In [1]: import numpy as np

In [2]: from numpy import linalg as LA

In [3]: np.set_printoptions(suppress=True, linewidth=200)

In [4]: tidy = lambda a: np.round(a, 4) + 0

In [5]: arr = np.load("m.npy")

In [6]: arr
Out[6]: 
array([[-1. ,  4.5, -1. ,  0.1],
       [ 0.3,  1.2, -0.6,  1.1],
       [ 0.7,  3.6, -0.6,  1.3],
       [ 0.9, -2.7,  3. ,  0.8],
       [-0.1,  3.3,  0.3,  0.6],
       [ 0.1, -3.3,  0.8, -2.6],
       [ 0.4, -2.4,  1.7, -0.7],
       [ 0. , -5.4, -0.4, -0.5],
       [ 0.2,  5.7,  0.1,  1.5],
       [ 0.5, -0.6, -0.8, -0.3]])

In [7]: np.unravel_index(np.abs(arr).argmax(), arr.shape)
Out[7]: (np.int64(8), np.int64(1))

In [8]: tidy(LA.svd(arr, compute_uv=False))
Out[8]: array([11.8545,  3.8112,  2.6097,  1.177 ])

In [9]: np.abs(arr).max()
Out[9]: np.float64(5.7)

In [10]: arr[:, 4]
---------------------------------------------------------------------------
IndexError                                Traceback (most recent call last)
Cell In[10], line 1
----> 1 arr[:, 4]

IndexError: index 4 is out of bounds for axis 1 with size 4

In [11]: print(tidy(arr.mean(axis=0)))
[0.2  0.39 0.25 0.13]

In [12]: print(tidy(LA.norm(arr)))
12.7769

In [13]: LA.rank(arr)
---------------------------------------------------------------------------
AttributeError                            Traceback (most recent call last)
Cell In[13], line 1
----> 1 LA.rank(arr)

AttributeError: module 'numpy.linalg' has no attribute 'rank'

In [14]: dist = LA.norm(arr[:, None] - arr[None], axis=-1)

In [15]: tidy(LA.norm(arr - arr.mean(axis=0), axis=1))
Out[15]: array([4.4604, 1.5263, 3.5561, 4.2485, 2.9634, 4.624 , 3.2581, 5.8637, 5.4859, 1.5354])

In [16]: tidy(dist[:5, :5])
Out[16]: 
array([[0.    , 3.7068, 2.3022, 8.4817, 2.0469],
       [3.7068, 0.    , 2.4413, 5.3498, 2.3728],
       [2.3022, 2.4413, 0.    , 7.276 , 1.4248],
       [8.4817, 5.3498, 7.276 , 0.    , 6.6581],
       [2.0469, 2.3728, 1.4248, 6.6581, 0.    ]])

In [17]: x0 = np.array([-1, 2, -1, 3])

In [18]: target = arr @ x0

In [19]: tidy(LA.lstsq(arr, target)[0])
Out[19]: array([-1.,  2., -1.,  3.])

In [20]: tidy(target)
Out[20]: array([ 11.3,   6. ,  11. ,  -6.9,   8.2, -15.3,  -9. , -11.9,  15.6,  -1.8])

In [21]: rng = np.random.default_rng(3625)

In [22]: target = target + 0.1 * rng.normal(size=10)

In [23]: print(tidy(target))
[ 11.265    6.0707  10.8692  -6.7837   8.0514 -15.233   -8.9534 -11.819   15.6287  -1.8645]

In [24]: coef, *_ = LA.lstsq(arr, target)

In [25]: [round(float(LA.norm(LA.solve(arr.T @ arr + lam * np.eye(4), arr.T @ target))), 2) for lam in (0, 1, 10, 100)]
Out[25]: [3.89, 3.48, 2.72, 1.61]

In [26]: coef.round()
Out[26]: array([-1.,  2., -1.,  3.])

In [27]: tidy(LA.norm(target - arr @ coef))
Out[27]: np.float64(0.199)

In [28]: tidy(coef)
Out[28]: array([-1.0441,  1.9826, -0.9731,  3.023 ])
